% ipython --no-banner

In [1]: import numpy as np

In [2]: np.set_printoptions(suppress=True, linewidth=100)

In [3]: E = np.loadtxt("layer7.csv", delimiter=",")

In [4]: E
Out[4]: 
array([[ 3. , -3.2,  0.1, -2.4, -1.8, -1.4,  0.5, -2.1,  2.1,  2.2,  1.8, -1. , -2.3],
       [ 2.9, -3.5, -0.4, -3.2, -2.2, -1. ,  0.8, -2. ,  2.2,  1.9,  2. , -0.9, -2.2],
       [ 3. , -3.3, -0.1, -2.9, -2.1, -0.9,  1.5, -2. ,  2. ,  1.8,  2. , -1.3, -2.1],
       [ 2.7, -3.2, -0.1, -2.9, -2.2, -1.1,  0.8, -1.9,  2.1,  2.4,  2. , -1. , -1.9],
       [ 3. , -2.8, -0.4, -3.1, -1.5, -0.9,  0.7, -1.7,  1.8,  2. ,  2. , -0.4, -2.3],
       [ 3.6, -2.7,  0.5, -3. , -1.9, -0.7,  0.5, -1.5,  2.3,  2.4,  1.7, -1.3, -2.3],
       [ 3.4, -3.2,  0. , -3.5, -2. , -1.1,  0.4, -1.5,  2.5,  1.9,  2.1, -0.9, -2. ],
       [ 2.6, -3.2,  0. , -3. , -1.2, -1.4,  0.9, -2.7,  2.3,  1.3,  1.9, -1.1, -2.2],
       [ 3.5, -2.4,  0.4, -3. , -1.7, -1. ,  1. , -2.4,  2. ,  2. ,  1.8, -1.2, -2. ],
       [ 3. , -3. , -0.2, -3.5, -2. , -0.8,  0.9, -2.2,  1.6,  2.6,  1.8, -0.8, -1.9],
       [ 3.4, -3.2,  0.1, -3.5, -1.8, -1.5,  0.9, -2.3,  2.3,  2. ,  1.5, -1.2, -1.9],
       [ 3.2, -3. ,  0.1, -2.7, -2.2, -0.9,  0.9, -2.1,  2.4,  1.8,  2.1, -1.1, -2.2],
       [ 3.2, -3.2,  0.4, -3.2, -1.7, -1.3,  1.3, -1.9,  2. ,  2.2,  2.2, -1.2, -2.5],
       [ 3.2, -3. ,  0.2, -3.2, -1.7, -1.6,  1.1, -2.3,  2.2,  2.1,  2.3, -1. , -1.7],
       [ 3.1, -3.2,  0.3, -2.8, -1.5, -1.1,  1.2, -2.3,  2.6,  2. ,  2.3, -1.4, -2.1],
       [ 3.2, -3.3, -0.2, -3. , -2.1, -0.9,  1.2, -2.2,  1.9,  2.6,  1.3, -1. , -2. ],
       [ 2.6, -3. ,  0. , -3.1, -2.6, -1.2,  0.9, -2.4,  2.4,  1.9,  2. , -0.4, -2.2],
       [ 2.4, -3.2,  0.4, -2.8, -2.2, -1.3,  1.2, -1.5,  1.9,  1.8,  1.7, -1.2, -1.8],
       [ 3.1, -3. , -0.3, -2.7, -2.3, -1.2,  1.4, -2.4,  2. ,  2. ,  1.4, -0.7, -2. ],
       [ 3. , -3.6, -0.2, -2.7, -2.1, -1.1,  0.5, -1.8,  2.2,  1.8,  1.9, -1.1, -2.1],
       [ 3.1, -2.7, -0.5, -3.5, -2. , -1.9,  1.5, -2. ,  2.6,  2. ,  1.9, -0.7, -1.8],
       [ 0.6, -2.8, -2.2,  2.9,  3. ,  3.1, -0.7, -2.8, -1.4,  1. ,  3.2, -1.8,  2.6],
       [ 1.7, -2.9, -2.2,  2.6,  2.8,  2.9, -0.8, -3.5, -1.5,  1. ,  3.2, -2.2,  2.2],
       [ 1.3, -2.9, -2.2,  3.2,  3.1,  3.5, -0.9, -3.1, -0.5,  1.2,  3.3, -2.1,  2.2],
       [ 0.6, -3.3, -2. ,  2.5,  3.4,  3.2, -0.8, -2.8, -1.5,  1.4,  2.8, -2.5,  2.1],
       [ 1.2, -3. , -2.3,  2.9,  2.9,  2.9, -0.4, -2.6, -1. ,  0.8,  3.1, -2.4,  2.3],
       [ 0.7, -3.4, -2. ,  3.6,  3.1,  3.2, -1.1, -3. , -1. ,  1. ,  2.8, -2. ,  2.3],
       [ 1.2, -3.2, -1.8,  2.8,  2.9,  2.6, -1.5, -2.6, -1.2,  0.6,  2.8, -2.1,  1.8],
       [ 1.2, -3. , -1.9,  3.1,  3.2,  2.5, -1. , -3.2, -1.3,  1.1,  2.4, -2.5,  2. ],
       [ 1.3, -3.1, -1.6,  3. ,  3.3,  3.4, -1. , -3.4, -1. ,  0.8,  3.2, -2.1,  1.9],
       [ 0.9, -2.6, -1.9,  3.2,  2.9,  2.2, -1.2, -2.7, -1.3,  1.2,  3.3, -2.3,  2.2],
       [ 0.5, -3.2, -2.3,  2.9,  2.8,  3.5, -0.7, -3.3, -0.9,  1.3,  2.6, -1.5,  2.1],
       [ 1.3, -3. , -2. ,  2.8,  3.1,  3.2, -0.7, -3.1, -0.6,  1.3,  3.2, -2.2,  1.8],
       [ 0.8, -2.5, -1.7,  2.8,  2.9,  3.2, -0.9, -3.3, -1.3,  1.2,  3. , -2.6,  2. ],
       [ 1.5, -3. , -1.8,  2.7,  2.6,  2.9, -1.2, -3.4, -0.7,  1.2,  3.2, -2.3,  2. ],
       [ 1.6, -3.4, -2.4,  3.3,  3.3,  2.8, -1.3, -2.7, -0.8,  0.6,  3.3, -1.9,  1.9],
       [ 1.2, -3.1, -2. ,  3. ,  2.9,  2.9, -1.1, -2.7, -0.5,  1.2,  3.1, -1.9,  2.2],
       [ 1.1, -3.1, -2.1,  2.5,  2.8,  3.5, -1.3, -2.4, -0.7,  1. ,  3. , -1.9,  1.9],
       [ 1. , -3.3, -2.3,  3. ,  3. ,  3.4, -0.6, -3.3, -1.2,  1.1,  2.5, -2. ,  1.8],
       [ 0.8, -3. , -2. ,  3.4,  3. ,  3. , -0.6, -3.5, -0.7,  1.4,  2.9, -1.3,  1.9],
       [ 1.2, -2.7, -1.5,  3.5,  3.6,  2.9, -0.6, -3.3, -0.8,  0.8,  2.2, -1.7,  2. ],
       [ 0.9, -3.1, -2. ,  2.7,  2.9,  2.7, -1.3, -3.3, -1. ,  1. ,  3.1, -1.6,  2.2]])

In [5]: x0 = np.array([2, 0, 0, 2, 3, 2, 2, 1, 1, 3, 0, 3, 0])

In [6]: h = np.maximum(E @ x0, 0)

In [7]: np.round(np.tanh(E @ x0), 1)
Out[7]: 
array([-1. , -1. , -1. , -1. , -0.2, -0.7, -1. , -1. , -1. , -1. , -1. , -1. , -1. , -1. , -0.9,
       -0.7, -1. , -1. , -1. , -1. , -1. ,  1. ,  1. ,  1. ,  1. ,  1. ,  1. ,  1. ,  1. ,  1. ,
        1. ,  1. ,  1. ,  1. ,  1. ,  1. ,  1. ,  1. ,  1. ,  1. ,  1. ,  1. ])
